$ ipython --no-banner

In [1]: import numpy as np

In [2]: import numpy.linalg as la

In [3]: np.set_printoptions(suppress=True, linewidth=200)

In [4]: def rnd(a):
   ...:     return np.round(a, 2) + 0
   ...: 

In [5]: K = np.loadtxt("test11.csv", delimiter=",")

In [6]: K
Out[6]: 
array([[  0.5 ,  -0.97,  -0.2 ,   0.4 ],
       [ -2.2 ,  -5.53,  -1.1 ,  -1.6 ],
       [  0.8 ,   3.  ,   0.6 ,  -0.5 ],
       [  0.1 ,  -3.01,  -0.6 ,   0.8 ],
       [ -0.6 ,  -0.48,  -0.1 ,  -0.2 ],
       [ -0.1 ,  -3.99,  -0.8 ,   1.3 ],
       [ -1.1 ,  -4.49,  -0.9 ,  -0.8 ],
       [  0.3 ,  -3.51,  -0.7 ,   0.3 ],
       [  1.3 ,   5.99,   1.2 ,   0.1 ],
       [ -0.2 ,   1.51,   0.3 ,   0.1 ],
       [ -0.7 ,  -6.99,  -1.4 ,   0.4 ],
       [  0.8 ,   1.02,   0.2 ,   0.4 ],
       [  0.1 ,  -5.51,  -1.1 ,  -0.9 ],
       [  0.3 ,  -1.99,  -0.4 ,   1.3 ],
       [  2.8 ,  -2.99,  -0.6 ,  -0.6 ],
       [  0.9 ,  -2.52,  -0.5 ,   1.1 ],
       [  0.5 ,   2.49,   0.5 ,   0.2 ],
       [ -1.7 ,   3.99,   0.8 ,   1.6 ],
       [  0.9 ,  -2.01,  -0.4 ,  -1.  ],
       [ -0.4 ,  -7.02,  -1.4 ,  -0.9 ],
       [ -0.5 ,   5.99,   1.2 ,   0.7 ],
       [  1.4 ,  -0.51,  -0.1 ,   0.8 ],
       [ -0.5 ,   2.52,   0.5 ,  -0.3 ],
       [  2.4 , -10.02,  -2.  ,  -0.1 ]])

In [7]: # column 1 is much longer than the rest

In [8]: out = K / np.sqrt((K ** 2).mean(axis=1, keepdims=True))

In [9]: print(la.matrix_rank(out) == la.matrix_rank(K))
True

In [10]: rnd(out[7])
Out[10]: array([ 0.17, -1.95, -0.39,  0.17])

In [11]: rnd(la.norm(out, axis=1))
Out[11]: array([2., 2., 2., 2., 2., 2., 2., 2., 2., 2., 2., 2., 2., 2., 2., 2., 2., 2., 2., 2., 2., 2., 2., 2.])

In [12]: def softmax(z):
    ...:     e = np.exp(z - z.max(axis=-1, keepdims=True))
    ...:     return e / e.sum(axis=-1, keepdims=True)
    ...: 

In [13]: rnd(softmax(10 * K[1]))
Out[13]: array([0.  , 0.  , 0.99, 0.01])

In [14]: scores = K @ K.T / np.sqrt(4)

In [15]: softmax(scores).round(6).argmax(axis=1)
Out[15]: array([23, 23,  8, 23,  1, 23, 23, 23,  8, 20, 23,  8, 23, 23, 23, 23,  8, 20, 23, 23, 20, 23, 20, 23])

In [16]: rnd(softmax(scores)[1] @ K)
Out[16]: array([ 2.36, -9.98, -1.99, -0.11])

In [17]: W0 = np.load("case11.npy")

In [18]: W0
Out[18]: 
array([[4., 1., 0.],
       [0., 4., 1.],
       [0., 0., 4.]])

In [19]: w, vecs = la.eig(W0)

In [20]: w
Out[20]: array([4., 4., 4.])

In [21]: W0 @ vecs[:, 0] - w[0] * vecs[:, 0]
Out[21]: array([0., 0., 0.])

In [22]: rnd(np.sort(la.eigvals(W0 @ W0)))
Out[22]: array([16., 16., 16.])

In [23]: rnd(np.sort(la.eigvals(W0.T)))
Out[23]: array([4., 4., 4.])

In [24]: np.prod(w)
Out[24]: np.float64(64.0)

In [25]: vec = np.array([0, 3, 3])

In [26]: a = np.maximum(W0 @ vec, 0)

In [27]: W0 * (a > 1e-9)[:, None]
Out[27]: 
array([[4., 1., 0.],
       [0., 4., 1.],
       [0., 0., 4.]])

In [28]: rnd(np.tanh(W0 @ vec))
Out[28]: array([1., 1., 1.])

In [29]: np.flatnonzero(a > 1e-9)
Out[29]: array([0, 1, 2])

In [30]: W0.T @ a
Out[30]: array([12., 63., 63.])

In [31]: np.maximum(W0 @ (3 * vec), 0)
Out[31]: array([ 9., 45., 36.])

In [32]: np.maximum(W0 @ vec, 0) - np.maximum(-W0 @ vec, 0)
Out[32]: array([ 3., 15., 12.])

In [33]: a
Out[33]: array([ 3., 15., 12.])

In [34]: m1 = np.load("run16.npy")

In [35]: m1
Out[35]: 
array([[25, 20, 15,  0],
       [ 5,  4,  3,  0],
       [40, 32, 24,  0],
       [10,  8,  6,  0],
       [25, 20, 15,  0],
       [35, 28, 21,  0]])

In [36]: r = la.matrix_rank(m1)

In [37]: r
Out[37]: np.int64(1)

In [38]: N = la.svd(m1)[2][r:].T

In [39]: [int(la.matrix_rank(m1[:i])) for i in range(1, len(m1) + 1)]
Out[39]: [1, 1, 1, 1, 1, 1]

In [40]: rnd(N @ N.T)
Out[40]: 
array([[ 0.5 , -0.4 , -0.3 ,  0.  ],
       [-0.4 ,  0.68, -0.24,  0.  ],
       [-0.3 , -0.24,  0.82,  0.  ],
       [ 0.  ,  0.  ,  0.  ,  1.  ]])

In [41]: [int(la.matrix_rank(np.delete(m1, i, axis=0))) for i in range(6)]
Out[41]: [1, 1, 1, 1, 1, 1]

In [42]: N.shape
Out[42]: (4, 3)

In [43]: print(np.allclose(m1 @ N, 0))
True

In [44]: la.matrix_rank(m1.T @ m1), la.matrix_rank(m1 @ m1.T)
Out[44]: (np.int64(1), np.int64(1))

In [45]: rnd(m1 @ N)
Out[45]: 
array([[0., 0., 0.],
       [0., 0., 0.],
       [0., 0., 0.],
       [0., 0., 0.],
       [0., 0., 0.],
       [0., 0., 0.]])

In [46]: Uu, s, Vh = la.svd(m1)

In [47]: rnd(s)
Out[47]: array([91.65,  0.  ,  0.  ,  0.  ])

In [48]: np.argmax(s[:-1] / (s[1:] + 1e-6)) + 1
Out[48]: np.int64(1)

In [49]: out = Uu[:, :1] @ np.diag(s[:1]) @ Vh[:1]

In [50]: la.matrix_rank(out)
Out[50]: np.int64(1)

In [51]: la.matrix_rank(m1, rtol=0.05)
Out[51]: np.int64(1)

In [52]: rnd(la.norm(m1) ** 2 / la.norm(m1, 2) ** 2)
Out[52]: np.float64(1.0)

In [53]: rnd(la.norm(m1, 2))
Out[53]: np.float64(91.65)

In [54]: rnd(la.norm(m1, axis=1))
Out[54]: array([35.36,  7.07, 56.57, 14.14, 35.36, 49.5 ])

In [55]: rnd(la.norm(m1, 1)), rnd(la.norm(m1, np.inf))
Out[55]: (np.float64(140.0), np.float64(96.0))

In [56]: [round(float(x), 2) for x in la.svd(m1, compute_uv=False)[:3]]
Out[56]: [91.65, 0.0, 0.0]

In [57]: rnd(la.norm(m1, 2) / la.norm(m1))
Out[57]: np.float64(1.0)

In [58]: out = m1 / np.sqrt((m1 ** 2).mean(axis=1, keepdims=True))

In [59]: print(rnd(la.norm(out, axis=1)))
[2. 2. 2. 2. 2. 2.]

In [60]: m1 - m1.mean(axis=1, keepdims=True)
Out[60]: 
array([[ 10.,   5.,   0., -15.],
       [  2.,   1.,   0.,  -3.],
       [ 16.,   8.,   0., -24.],
       [  4.,   2.,   0.,  -6.],
       [ 10.,   5.,   0., -15.],
       [ 14.,   7.,   0., -21.]])

In [61]: data = np.loadtxt("m.csv", delimiter=",")

In [62]: rnd(data)
Out[62]: 
array([[-0.66,  0.7 ,  0.29],
       [-0.09, -0.46,  0.89],
       [ 0.75,  0.55,  0.36]])

In [63]: # keeps lengths

In [64]: print(rnd(data.T @ data))
[[1. 0. 0.]
 [0. 1. 0.]
 [0. 0. 1.]]

In [65]: rnd(la.svd(data, compute_uv=False))
Out[65]: array([1., 1., 1.])

In [66]: rnd(data[:, 2] @ data[:, 0])
Out[66]: np.float64(0.0)

In [67]: rnd(data @ data.T)
Out[67]: 
array([[1., 0., 0.],
       [0., 1., 0.],
       [0., 0., 1.]])

In [68]: print(rnd(la.pinv(data)))
[[-0.66 -0.09  0.75]
 [ 0.7  -0.46  0.55]
 [ 0.29  0.89  0.36]]

In [69]: vec = np.array([5, 2, 7])

In [70]: rhs = data @ vec

In [71]: rnd(rhs)
Out[71]: array([0.15, 4.81, 7.4 ])

In [72]: rnd(la.solve(data.T, data[1]))
Out[72]: array([0., 1., 0.])

In [73]: Uu, s, Vh = la.svd(data, full_matrices=False)

In [74]: rnd(Vh @ Vh.T)
Out[74]: 
array([[1., 0., 0.],
       [0., 1., 0.],
       [0., 0., 1.]])

In [75]: print((s > 1e-8).sum())
3

In [76]: rnd(Uu.T @ Uu)
Out[76]: 
array([[1., 0., 0.],
       [0., 1., 0.],
       [0., 0., 1.]])

In [77]: rnd(s)
Out[77]: array([1., 1., 1.])

In [78]: rnd(s / s[0])
Out[78]: array([1., 1., 1.])

In [79]: np.allclose(Uu * s @ Vh, data)
Out[79]: True

In [80]: P = np.triu(np.array([[-2, 1, -5], [3, -4, 5], [2, 2, 4]]), 1) + np.eye(3)

In [81]: out = P @ data @ la.inv(P)

In [82]: rnd(np.poly(out))
Out[82]: array([ 1.  ,  0.75, -0.75, -1.  ])

In [83]: rnd(out)
Out[83]: 
array([[ -4.5 ,   1.97, -32.98],
       [  3.65,  -1.34,  27.69],
       [  0.75,  -0.2 ,   5.09]])

In [84]: rnd(P @ data - data @ P)
Out[84]: 
array([[-3.84, -2.57, -7.7 ],
       [ 3.75,  2.86,  3.63],
       [ 0.  , -0.75,  0.98]])

In [85]: q = data.astype(float).copy()

In [86]: for j in range(3):
    ...:     q[:, j] -= q[:, :j] @ (q[:, :j].T @ q[:, j])
    ...:     q[:, j] /= la.norm(q[:, j])
    ...: 

In [87]: rnd(q)
Out[87]: 
array([[-0.66,  0.7 ,  0.29],
       [-0.09, -0.46,  0.89],
       [ 0.75,  0.55,  0.36]])

In [88]: rnd(q.T @ q)
Out[88]: 
array([[1., 0., 0.],
       [0., 1., 0.],
       [0., 0., 1.]])

In [89]: J = np.loadtxt("dump.csv", delimiter=",")

In [90]: print(rnd(J))
[[-0.15 -0.38 -0.13 -0.64 -0.64]
 [-0.38  0.87 -0.04 -0.21 -0.21]
 [-0.13 -0.04  0.99 -0.07 -0.07]
 [-0.64 -0.21 -0.07  0.65 -0.35]
 [-0.64 -0.21 -0.07 -0.35  0.65]]

In [91]: rng = np.random.default_rng(96847)

In [92]: labels = rng.permutation(5)

In [93]: labels
Out[93]: array([4, 1, 2, 0, 3])

In [94]: out = J[labels][:, labels]

In [95]: rnd(la.det(out)), rnd(la.det(J[labels]))
Out[95]: (np.float64(-1.0), np.float64(-1.0))

In [96]: np.trace(out)
Out[96]: np.float64(3.0)

In [97]: rnd(np.sort(np.abs(la.eigvals(out))))
Out[97]: array([1., 1., 1., 1., 1.])

In [98]: print(np.allclose(out, J))
False
